$ python3 -q
>>> import numpy as np
>>> np.set_printoptions(precision=2, suppress=True, linewidth=100, floatmode="fixed")
>>> u = np.array([5, -2, -5, -4, -2, -2, -1, -4, -1, -3])
>>> rng = np.random.default_rng(194)
>>> J = np.outer(rng.normal(size=43), u) + 0.3 * rng.normal(size=(43, 10))
>>> print(J)
[[ -3.61   1.68   3.85   3.63   1.57   1.18   0.88   2.97   0.85   2.04]
 [  3.66  -1.77  -3.87  -3.46  -1.51  -1.08  -0.97  -3.87  -0.69  -2.68]
 [ -0.71   0.15   0.72   0.57   0.04   0.56  -0.11   1.18   0.25   0.46]
 [  4.79  -1.26  -4.64  -2.99  -1.15  -1.40  -0.30  -2.95  -0.31  -2.79]
 [  5.83  -2.10  -5.53  -4.21  -2.57  -2.19  -0.97  -4.44  -0.87  -3.36]
 [  7.16  -3.05  -7.70  -5.18  -3.13  -3.08  -1.15  -5.76  -1.33  -4.78]
 [ -5.08   1.74   5.05   4.37   2.00   2.57   1.21   4.13   1.05   3.42]
 [  2.64  -1.09  -1.99  -1.42  -0.40  -0.91   0.13  -1.94  -0.28  -0.88]
 [  5.48  -2.91  -6.10  -4.30  -2.35  -2.18  -0.63  -4.38  -1.36  -3.74]
 [ -4.09   1.89   4.13   2.97   1.62   1.94   0.57   3.89   0.95   2.58]
 [  5.68  -1.79  -5.75  -4.82  -2.93  -2.37  -1.16  -4.47  -1.18  -2.92]
 [  4.02  -1.11  -2.96  -3.21  -1.37  -1.31  -1.28  -3.46  -0.70  -2.23]
 [  4.44  -1.97  -5.23  -2.89  -1.86  -1.63  -0.49  -2.81  -0.49  -2.89]
 [  0.02  -0.34  -0.21   0.49  -0.20  -0.42  -0.38  -0.36  -0.16   0.04]
 [ -3.69   0.99   2.76   2.15   0.77   1.51   0.82   2.43   0.61   2.56]
 [-11.08   4.41  11.81   8.68   4.02   4.98   2.09   9.10   2.87   6.42]
 [ -2.62   1.38   2.24   1.82   0.83   0.77   0.15   1.40   0.15   1.42]
 [  5.48  -1.40  -4.87  -4.00  -2.34  -1.71  -0.87  -4.69  -0.94  -3.84]
 [  0.84  -0.75  -1.18  -0.89  -0.15  -0.29   0.41  -0.51  -0.12  -0.35]
 [ 16.83  -7.01 -16.12 -13.62  -6.44  -6.62  -3.35 -13.66  -3.41  -9.67]
 [  0.35  -0.41  -0.41  -0.36  -0.32  -0.07  -0.74  -0.76  -0.41  -1.03]
 [ -1.79   0.97   2.24   1.49   0.66   0.85   0.47   1.72   0.69   1.56]
 [ -2.75   0.82   2.57   2.11   1.33   0.83   0.04   1.78   0.32   1.69]
 [ -2.45   1.16   3.23   2.37   1.16   1.43  -0.20   2.91  -0.13   2.11]
 [ -2.87   0.90   3.51   2.52   1.25   1.29   0.19   2.63   0.64   1.63]
 [ -3.98   0.78   3.85   3.32   0.83   1.69   0.94   3.51   0.44   2.57]
 [ -3.63   1.62   3.25   2.29   1.34   1.30   0.53   2.79   0.83   2.17]
 [ -5.01   2.63   4.51   3.69   2.28   1.54   0.93   4.04   1.21   2.78]
 [ -1.28   0.78   1.90   1.80   0.55   0.58  -0.08   1.10   0.56   1.61]
 [-10.48   4.10  10.85   8.07   3.92   4.26   1.81   8.24   2.05   6.05]
 [  3.32  -1.03  -3.86  -2.97  -1.15  -1.03  -0.71  -2.45  -0.46  -1.64]
 [ -3.58   0.67   3.26   3.15   1.24   1.32   0.51   2.23   1.29   1.88]
 [ -2.03   0.89   2.81   1.78   1.26   0.16   0.40   2.05   0.15   1.71]
 [  2.99  -1.11  -2.70  -1.93  -1.10  -1.29  -0.83  -2.56  -0.72  -1.51]
 [  0.11  -0.05   0.16   0.34  -0.02   0.15   0.20  -0.36  -0.14  -0.02]
 [  1.69  -0.64  -0.50  -0.96  -0.24  -0.62  -0.64  -1.00   0.36  -0.63]
 [ -6.52   2.30   6.83   5.13   2.19   2.36   1.62   4.73   1.09   4.11]
 [  5.09  -1.24  -4.40  -3.74  -1.82  -1.56  -0.77  -3.38  -1.10  -2.61]
 [ -0.39   0.35   1.28   0.51   0.72   0.07   0.04   0.66   0.47   0.31]
 [ 10.97  -3.86 -10.83  -8.91  -4.55  -4.24  -1.80  -8.59  -1.71  -6.20]
 [ -3.88   1.94   4.04   3.14   1.17   1.72   0.69   3.31   1.04   2.52]
 [ -3.31   1.05   3.23   2.48   1.62   1.35   0.94   2.89   0.45   1.67]
 [ -1.82   0.32   2.16   1.28   0.91   0.91   0.34   1.79   0.94   0.94]]
>>> Q, evecs = np.linalg.qr(J[:, :6])[0], np.linalg.qr(J[:, 6:])[0]
>>> sv = np.linalg.svd(Q.T @ evecs, compute_uv=False)
>>> print(np.degrees(np.arccos(sv.clip(0, 1))))
[ 4.13 59.58 69.63 87.78]
>>> print(sv)
[1.00 0.51 0.35 0.04]
>>> x0 = np.array([2, 3, 1, -1, -2, 3, -2, 0, 3, -1])
>>> y = J @ x0
>>> print(np.round(np.linalg.pinv(J) @ J, 2) + 0)
[[1.00 0.00 0.00 0.00 0.00 0.00 0.00 0.00 0.00 0.00]
 [0.00 1.00 0.00 0.00 0.00 0.00 0.00 0.00 0.00 0.00]
 [0.00 0.00 1.00 0.00 0.00 0.00 0.00 0.00 0.00 0.00]
 [0.00 0.00 0.00 1.00 0.00 0.00 0.00 0.00 0.00 0.00]
 [0.00 0.00 0.00 0.00 1.00 0.00 0.00 0.00 0.00 0.00]
 [0.00 0.00 0.00 0.00 0.00 1.00 0.00 0.00 0.00 0.00]
 [0.00 0.00 0.00 0.00 0.00 0.00 1.00 0.00 0.00 0.00]
 [0.00 0.00 0.00 0.00 0.00 0.00 0.00 1.00 0.00 0.00]
 [0.00 0.00 0.00 0.00 0.00 0.00 0.00 0.00 1.00 0.00]
 [0.00 0.00 0.00 0.00 0.00 0.00 0.00 0.00 0.00 1.00]]
>>> print(np.round(np.linalg.solve(J.T @ J, J.T @ y), 2) + 0)
[ 2.00  3.00  1.00 -1.00 -2.00  3.00 -2.00  0.00  3.00 -1.00]
>>> y = y + 0.3 * rng.normal(size=43)
>>> print(y)
[-2.85  3.61  1.42  4.32  5.25  3.18 -3.11 -0.89 -1.00 -0.35  5.30  6.42  1.78 -2.06 -2.80 -0.61
 -2.00  8.07 -2.31  9.51  1.33  0.49 -3.53 -0.72 -0.41 -4.67 -0.94 -2.77  0.61 -4.44  4.06 -2.84
 -4.63  1.16 -0.30  3.53 -5.66  5.57  1.11  9.49  0.76 -4.09  0.39]
>>> c, *_ = np.linalg.lstsq(J, y)
>>> print(c)
[ 1.96  2.74  1.11 -1.04 -2.12  3.02 -2.04  0.05  3.00 -1.00]
>>> print(round(float(np.linalg.norm(y - J @ c)), 2))
1.69
>>> print([round(float(np.linalg.norm(np.linalg.solve(J.T @ J + lam * np.eye(10), J.T @ y))), 2) for lam in (0, 1, 10, 100)])
[6.44, 5.37, 2.28, 0.45]
>>> print(c.round())
[ 2.00  3.00  1.00 -1.00 -2.00  3.00 -2.00  0.00  3.00 -1.00]
>>> A = np.loadtxt("dump.csv", delimiter=",")
>>> print(A)
[[ 2.00  0.00  0.00  0.00  0.00  0.00  0.00  0.00  0.00]
 [-3.00  2.00  0.00  0.00  0.00  0.00  0.00  0.00  0.00]
 [-3.00 -3.00 -1.00  0.00  0.00  0.00  0.00  0.00  0.00]
 [-3.00 -1.00  3.00 -2.00  0.00  0.00  0.00  0.00  0.00]
 [ 2.00  0.00  2.00 -3.00  3.00  0.00  0.00  0.00  0.00]
 [ 3.00 -2.00  0.00 -1.00  1.00 -1.00  0.00  0.00  0.00]
 [ 1.00  3.00  0.00  2.00  0.00  3.00  0.00  0.00  0.00]
 [ 1.00  3.00  2.00 -2.00 -1.00  1.00 -1.00  3.00  0.00]
 [-2.00  0.00  2.00 -1.00 -1.00 -3.00 -2.00  2.00  1.00]]
>>> z = rng.permutation(9)
>>> print(z)
[7 0 2 5 4 1 6 3 8]
>>> Y = A[z][:, z]
>>> print(np.trace(Y))
7.0
>>> arr = np.loadtxt("data.csv", delimiter=",")
>>> print(arr.round(2) + 0)
[[-0.19  0.24 -0.01  0.50  0.13 -0.06  0.42  0.27  0.15  0.05  0.50  0.34]
 [-0.41 -0.03 -0.13  0.09  0.24 -0.36  0.10 -0.23 -0.68  0.24  0.00 -0.19]
 [-0.27 -0.17 -0.07 -0.27 -0.43  0.26 -0.04  0.48 -0.21  0.47  0.01  0.25]
 [-0.35  0.19  0.26  0.24  0.31  0.47  0.00  0.28  0.08  0.03 -0.39 -0.41]
 [-0.11  0.39  0.60  0.07 -0.39 -0.09 -0.29 -0.30  0.04  0.27  0.23 -0.10]
 [ 0.38  0.52 -0.46  0.04 -0.15  0.20  0.26 -0.16 -0.02  0.41 -0.13 -0.20]
 [-0.19  0.63 -0.09 -0.45  0.01 -0.32 -0.07  0.34 -0.05 -0.36 -0.09  0.06]
 [-0.57 -0.05 -0.36 -0.26 -0.06  0.20  0.04 -0.38  0.41 -0.06  0.28 -0.18]
 [-0.19  0.13  0.09  0.09 -0.20  0.28  0.25 -0.40 -0.20 -0.28 -0.41  0.55]
 [-0.08 -0.07 -0.26  0.47 -0.61 -0.08 -0.10  0.16 -0.13 -0.40 -0.03 -0.33]
 [-0.16 -0.14  0.05  0.06 -0.17 -0.55  0.29  0.02  0.46  0.27 -0.50  0.00]
 [ 0.11 -0.12  0.35 -0.32 -0.19  0.07  0.71  0.05 -0.14 -0.18  0.17 -0.35]]
>>> z = rng.permutation(12)
>>> print(z)
[ 2  3  8  5  0 11  7  9 10  6  1  4]
>>> Y = arr[z][:, z]
>>> print(Y.round(2) + 0)
[[-0.07 -0.27 -0.21  0.26 -0.27  0.25  0.48  0.47  0.01 -0.04 -0.17 -0.43]
 [ 0.26  0.24  0.08  0.47 -0.35 -0.41  0.28  0.03 -0.39  0.00  0.19  0.31]
 [ 0.09  0.09 -0.20  0.28 -0.19  0.55 -0.40 -0.28 -0.41  0.25  0.13 -0.20]
 [-0.46  0.04 -0.02  0.20  0.38 -0.20 -0.16  0.41 -0.13  0.26  0.52 -0.15]
 [-0.01  0.50  0.15 -0.06 -0.19  0.34  0.27  0.05  0.50  0.42  0.24  0.13]
 [ 0.35 -0.32 -0.14  0.07  0.11 -0.35  0.05 -0.18  0.17  0.71 -0.12 -0.19]
 [-0.36 -0.26  0.41  0.20 -0.57 -0.18 -0.38 -0.06  0.28  0.04 -0.05 -0.06]
 [-0.26  0.47 -0.13 -0.08 -0.08 -0.33  0.16 -0.40 -0.03 -0.10 -0.07 -0.61]
 [ 0.05  0.06  0.46 -0.55 -0.16  0.00  0.02  0.27 -0.50  0.29 -0.14 -0.17]
 [-0.09 -0.45 -0.05 -0.32 -0.19  0.06  0.34 -0.36 -0.09 -0.07  0.63  0.01]
 [-0.13  0.09 -0.68 -0.36 -0.41 -0.19 -0.23  0.24  0.00  0.10 -0.03  0.24]
 [ 0.60  0.07  0.04 -0.09 -0.11 -0.10 -0.30  0.27  0.23 -0.29  0.39 -0.39]]
>>> print(round(float(np.trace(Y)), 2))
-2.14
>>> print(np.diag(Y))
[-0.07  0.24 -0.20  0.20 -0.19 -0.35 -0.38 -0.40 -0.50 -0.07 -0.03 -0.39]
>>> M = np.load("layer10.npy")
>>> print(M)
[[1.00 0.90 0.81 0.73 0.66 0.59]
 [0.90 1.00 0.90 0.81 0.73 0.66]
 [0.81 0.90 1.00 0.90 0.81 0.73]
 [0.73 0.81 0.90 1.00 0.90 0.81]
 [0.66 0.73 0.81 0.90 1.00 0.90]
 [0.59 0.66 0.73 0.81 0.90 1.00]]
>>> print(np.allclose(M, M.T))
True
>>> np.linalg.determinant(M)
Traceback (most recent call last):
  File "<python-input-38>", line 1, in <module>
    np.linalg.determinant(M)
    ^^^^^^^^^^^^^^^^^^^^^
AttributeError: module 'numpy.linalg' has no attribute 'determinant'
>>> print(np.allclose(M @ M.T, M.T @ M))
True
>>> print(np.linalg.matrix_power(M, 3))
[[18.19 19.41 19.99 19.95 19.30 18.05]
 [19.41 20.72 21.35 21.32 20.64 19.30]
 [19.99 21.35 22.02 22.01 21.32 19.95]
 [19.95 21.32 22.01 22.02 21.35 19.99]
 [19.30 20.64 21.32 21.35 20.72 19.41]
 [18.05 19.30 19.95 19.99 19.41 18.19]]
>>> print(np.round(np.linalg.det(M), 2))
0.0
>>> print(M @ M)
[[3.78 3.99 4.05 3.99 3.82 3.55]
 [3.99 4.24 4.33 4.28 4.11 3.82]
 [4.05 4.33 4.47 4.44 4.28 3.99]
 [3.99 4.28 4.44 4.47 4.33 4.05]
 [3.82 4.11 4.28 4.33 4.24 3.99]
 [3.55 3.82 3.99 4.05 3.99 3.78]]
>>> print(np.sort(np.abs(np.linalg.eigvals(M))))
[0.06 0.07 0.11 0.20 0.62 4.95]
